% python3 -q
>>> import numpy as np
>>> import numpy.linalg as la
>>> np.set_printoptions(precision=4, suppress=True, linewidth=100, floatmode="fixed")
>>> r0 = np.array([2, 4, 5])
>>> J = np.array([np.roll(r0, i) for i in range(3)])
>>> J
array([[2, 4, 5],
       [5, 2, 4],
       [4, 5, 2]])
>>> J @ (-1.0) ** np.arange(3)
array([3.0000, 7.0000, 1.0000])
>>> np.sort(np.abs(np.fft.fft(J[0]))), np.sort(la.svd(J, compute_uv=False))
(array([ 2.6458,  2.6458, 11.0000]), array([ 2.6458,  2.6458, 11.0000]))
>>> J @ np.ones(3)
array([11.0000, 11.0000, 11.0000])
>>> W = np.array([[-1, 1, -1, -2, 2, 2], [-2, 0, 1, 1, 0, -2], [-2, -1, -1, -1, -1, 0]])
>>> beta = np.array([-1, 0, -2, 2, -1, 1])
>>> H = np.maximum(J @ W + beta, 0)
>>> (H > 0).mean(axis=0)
array([0.0000, 0.6667, 0.0000, 0.0000, 0.6667, 0.3333])
>>> H
array([[0, 0, 0, 0, 0, 0],
       [0, 1, 0, 0, 5, 7],
       [0, 2, 0, 0, 5, 0]])
>>> (H > 0).astype(int)
array([[0, 0, 0, 0, 0, 0],
       [0, 1, 0, 0, 1, 1],
       [0, 1, 0, 0, 1, 0]])
>>> Z = np.array([[-1, 0], [1, 1], [-3, 1], [-1, 0], [1, 1], [3, -3]])
>>> H @ Z
array([[  0,   0],
       [ 27, -15],
       [  7,   7]])
>>> (H @ Z).round(6).argmax(axis=1)
array([0, 0, 0])
>>> gram = J.T @ J
>>> np.allclose(gram, gram.T)
True
>>> la.eigvalsh(gram)[::-1]
array([121.0000,   7.0000,   7.0000])
>>> la.svd(J, compute_uv=False) ** 2
array([121.0000,   7.0000,   7.0000])
>>> feats = np.load("out12.npy")
>>> feats
array([[ 0.8090,  0.5878,  0.0000],
       [-0.5878,  0.8090,  0.0000],
       [ 0.0000,  0.0000,  1.0000]])
>>> round(float(la.det(feats)), 4)
1.0
>>> (la.matrix_power((feats != 0) + (feats.T != 0) + np.eye(3), 3) > 0).astype(int)
array([[1, 1, 0],
       [1, 1, 0],
       [0, 0, 1]])
>>> A2 = la.inv(J)
>>> round(float(la.cond(J)), 4)
4.1576
>>> np.round(la.det(J) * la.det(A2), 4)
np.float64(1.0)
>>> la.det(J) * A2
array([[-16.0000,  17.0000,   6.0000],
       [  6.0000, -16.0000,  17.0000],
       [ 17.0000,   6.0000, -16.0000]])
>>> K = np.loadtxt("layer18.csv", delimiter=",")
>>> K
array([[ 0.0000,  0.0000,  0.0000,  0.0000],
       [ 0.0000,  0.0000,  0.0000,  0.0000],
       [ 0.0000,  0.0000,  1.0000,  0.0000],
       [ 0.0000, -2.0000,  0.0000,  0.0000]])
>>> # row 1 repeats row 0
>>> U, sig, VT = la.svd(K)
>>> sig
array([2.0000, 1.0000, 0.0000, 0.0000])
>>> np.argmax(sig[:-1] / (sig[1:] + 1e-6)) + 1
np.int64(2)
>>> A2 = U[:, :2] @ np.diag(sig[:2]) @ VT[:2]
>>> la.matrix_rank(K, rtol=0.05)
np.int64(2)
>>> A2
array([[ 0.0000,  0.0000,  0.0000,  0.0000],
       [ 0.0000,  0.0000,  0.0000,  0.0000],
       [ 0.0000,  0.0000,  1.0000,  0.0000],
       [ 0.0000, -2.0000,  0.0000,  0.0000]])
>>> t = np.radians(45)
>>> R = np.eye(4)
>>> R[1, 1] = R[2, 2] = np.cos(t)
>>> R[1, 2], R[2, 1] = -np.sin(t), np.sin(t)
>>> R
array([[ 1.0000,  0.0000,  0.0000,  0.0000],
       [ 0.0000,  0.7071, -0.7071,  0.0000],
       [ 0.0000,  0.7071,  0.7071,  0.0000],
       [ 0.0000,  0.0000,  0.0000,  1.0000]])
>>> A2 = K @ R.T
>>> round(float(la.det(R)), 4), round(np.trace(R), 4)
(1.0, np.float64(3.4142))
>>> la.svd(K, compute_uv=False), la.svd(A2, compute_uv=False)
(array([2.0000, 1.0000, 0.0000, 0.0000]), array([2.0000, 1.0000, 0.0000, 0.0000]))
